$ ipython --no-banner

In [1]: import numpy as np

In [2]: np.set_printoptions(precision=1, suppress=True, linewidth=160)

In [3]: E = np.load("block8.npy")

In [4]: print(E)
[[ 0  0  0  0  0 -3  0  0  0  0  0  0  0  0]
 [ 0  0  0  0  0  0  0  0  0  0  0 -2  0  0]
 [ 0  0  0  4  0  0  0  0  0  0  0  0  0  0]
 [-4  0  0  0  0  0  0  0  0  0  0  0  0  0]
 [ 0  0  0  0  0  0 -5  0  0  0  0  0  0  0]
 [ 0  0  0  0  0  0  0  0  0  0  0  0  0  0]
 [ 0  0  0  0 -1  0  0  0  0  0  0  0  0  0]
 [ 0  0  0  0  0  0  0  0  0  0  3  0  0  0]
 [ 0 -2  0  0  0  0  0  0  0  0  0  0  0  0]
 [ 0  0 -5  0  0  0  0  0  0  0  0  0  0  0]
 [ 0  0  0  0  0  0  0  1  0  0  0  0  0  0]
 [ 0  0  0  0  0  0  0  0  0  0  0  0  2  0]
 [ 0  0  0  0  0  0  0  0  2  0  0  0  0  0]
 [ 0  0  0  0  0  0  0  0  0  0  0  0  0  0]]

In [5]: # 5 groups of indices that never mix

In [6]: print(round(np.trace(np.linalg.pinv(E) @ E), 1))
12.0

In [7]: print(np.unique(E.round(6), axis=0).shape)
(13, 14)

In [8]: U, sig, VT = np.linalg.svd(E)

In [9]: print(np.argmax(sig[:-1] / (sig[1:] + 1e-6)) + 1)
12

In [10]: print(sig)
[5. 5. 4. 4. 3. 3. 2. 2. 2. 2. 1. 1. 0. 0.]

In [11]: Y = U[:, :12] @ np.diag(sig[:12]) @ VT[:12]

In [12]: print(np.linalg.matrix_rank(Y))
12

In [13]: print(round(float(np.linalg.norm(E - Y) / np.linalg.norm(E)), 1))
0.0

In [14]: M = np.load("mat.npy")

In [15]: print(M)
[[-9.  11.6 10.1]
 [-5.1 13.8  6.7]
 [-1.9 17.2  5.3]
 [ 2.4 16.   0. ]
 [-0.7 19.3  3.6]
 [ 1.4  6.8 -0.9]
 [ 8.  18.7 -6.2]
 [-0.7 21.5  3.2]
 [ 2.1 10.2 -0.3]
 [ 3.6 17.2 -0.9]
 [-1.3 20.9  3.5]
 [-1.4  0.6  1.1]
 [-1.8  8.3  3.3]
 [ 6.7  8.3 -5.9]
 [ 8.2 15.5 -6.3]
 [-1.2 18.9  4. ]
 [ 9.3 14.2 -7.6]
 [ 2.9 23.9  0.6]
 [ 2.5 23.8  0.8]
 [ 5.3 18.5 -2. ]
 [-0.9  6.3  1.7]
 [ 2.  15.9  0. ]
 [ 0.6  8.   0.8]
 [ 4.1  8.1 -3. ]
 [-5.3 13.6  7.7]
 [-2.6 16.7  4.9]
 [-4.1  7.3  4.9]
 [-2.4 14.8  4.7]
 [-7.6  7.7  9.1]
 [ 2.5  3.5 -2. ]
 [-6.4  6.   7.8]
 [-6.1 15.6  8.8]
 [-2.9 17.8  6.2]]

In [16]: lab = M[:, 1] > np.median(M[:, 1])

In [17]: r0 = M[lab].mean(axis=0) - M[~lab].mean(axis=0)

In [18]: print(r0)
[ 2.1  9.8 -0.7]

In [19]: print(round((((M - M.mean(axis=0)) @ r0 > 0) == lab).mean(), 1))
0.9

In [20]: print(lab.astype(int))
[0 0 1 1 1 0 1 1 0 1 1 0 0 0 1 1 0 1 1 1 0 1 0 0 0 1 0 0 0 0 0 1 1]

In [21]: print(np.argsort(-np.linalg.norm(M, axis=0).round(6), kind="stable")[:3])
[1 2 0]

In [22]: print(np.linalg.matrix_rank(M, rtol=0.1))
2

In [23]: print(np.abs(np.linalg.svd(M)[2][-1]))
[0.7 0.1 0.7]

In [24]: print(round(np.log10(np.linalg.cond(M))))
2

In [25]: data = np.load("m.npy")

In [26]: print(data.round(1) + 0)
[[ 1.  -0.3  0.3 -1.  -0.1 -0.5  0.3  0.  -0.4  0.9 -0.3  0.6  0.9 -0.3]
 [-0.3  0.7 -0.4  0.5 -0.5  0.7 -0.6 -0.2 -0.3  0.2 -1.1 -1.5  0.5  0.2]
 [ 0.3 -0.4  0.9 -0.4 -0.8  0.5 -1.2 -0.6  0.1 -0.2  0.4  0.3  0.  -0.3]
 [-1.   0.5 -0.4  0.5  0.6 -0.8 -0.3  0.1  0.4  1.2 -0.7 -0.2  0.6 -0.6]
 [-0.1 -0.5 -0.8  0.6  0.   0.7  0.4 -0.6  0.2  0.3  0.3 -0.2 -0.6 -1. ]
 [-0.5  0.7  0.5 -0.8  0.7  0.9  0.4  0.1  0.8  0.6  0.3 -0.5 -0.8  0.9]
 [ 0.3 -0.6 -1.2 -0.3  0.4  0.4  1.8  0.3 -0.2 -0.3 -0.4 -0.3  0.3  0. ]
 [ 0.  -0.2 -0.6  0.1 -0.6  0.1  0.3 -0.2  0.3 -0.2  0.7  0.1 -1.  -0.3]
 [-0.4 -0.3  0.1  0.4  0.2  0.8 -0.2  0.3 -0.2 -1.5 -0.1 -0.1  0.3  0.3]
 [ 0.9  0.2 -0.2  1.2  0.3  0.6 -0.3 -0.2 -1.5  0.7  0.3 -0.1 -0.8 -0.5]
 [-0.3 -1.1  0.4 -0.7  0.3  0.3 -0.4  0.7 -0.1  0.3 -0.7 -0.8 -0.4  0.2]
 [ 0.6 -1.5  0.3 -0.2 -0.2 -0.5 -0.3  0.1 -0.1 -0.1 -0.8 -1.1 -0.7  0.1]
 [ 0.9  0.5  0.   0.6 -0.6 -0.8  0.3 -1.   0.3 -0.8 -0.4 -0.7  0.7  0.4]
 [-0.3  0.2 -0.3 -0.6 -1.   0.9  0.  -0.3  0.3 -0.5  0.2  0.1  0.4  0. ]]

In [27]: U, sig, VT = np.linalg.svd(data)

In [28]: print(np.argmax(sig[:-1] / (sig[1:] + 1e-6)) + 1)
10

In [29]: print(sig.round(1) + 0)
[3. 3. 3. 3. 3. 3. 2. 2. 2. 1. 0. 0. 0. 0.]

In [30]: Y = U[:, :10] @ np.diag(sig[:10]) @ VT[:10]

In [31]: print(np.linalg.matrix_rank(data, rtol=0.05))
10

In [32]: print(round(float(np.abs(data - Y).max()), 1))
0.0

In [33]: print(np.round(np.linalg.norm(data - Y) / np.linalg.norm(data), 1))
0.0

In [34]: print(round(np.linalg.norm(data - Y, 2), 1), round(float(sig[10]), 1))
0.0 0.0

In [35]: print(np.linalg.matrix_rank(Y))
10
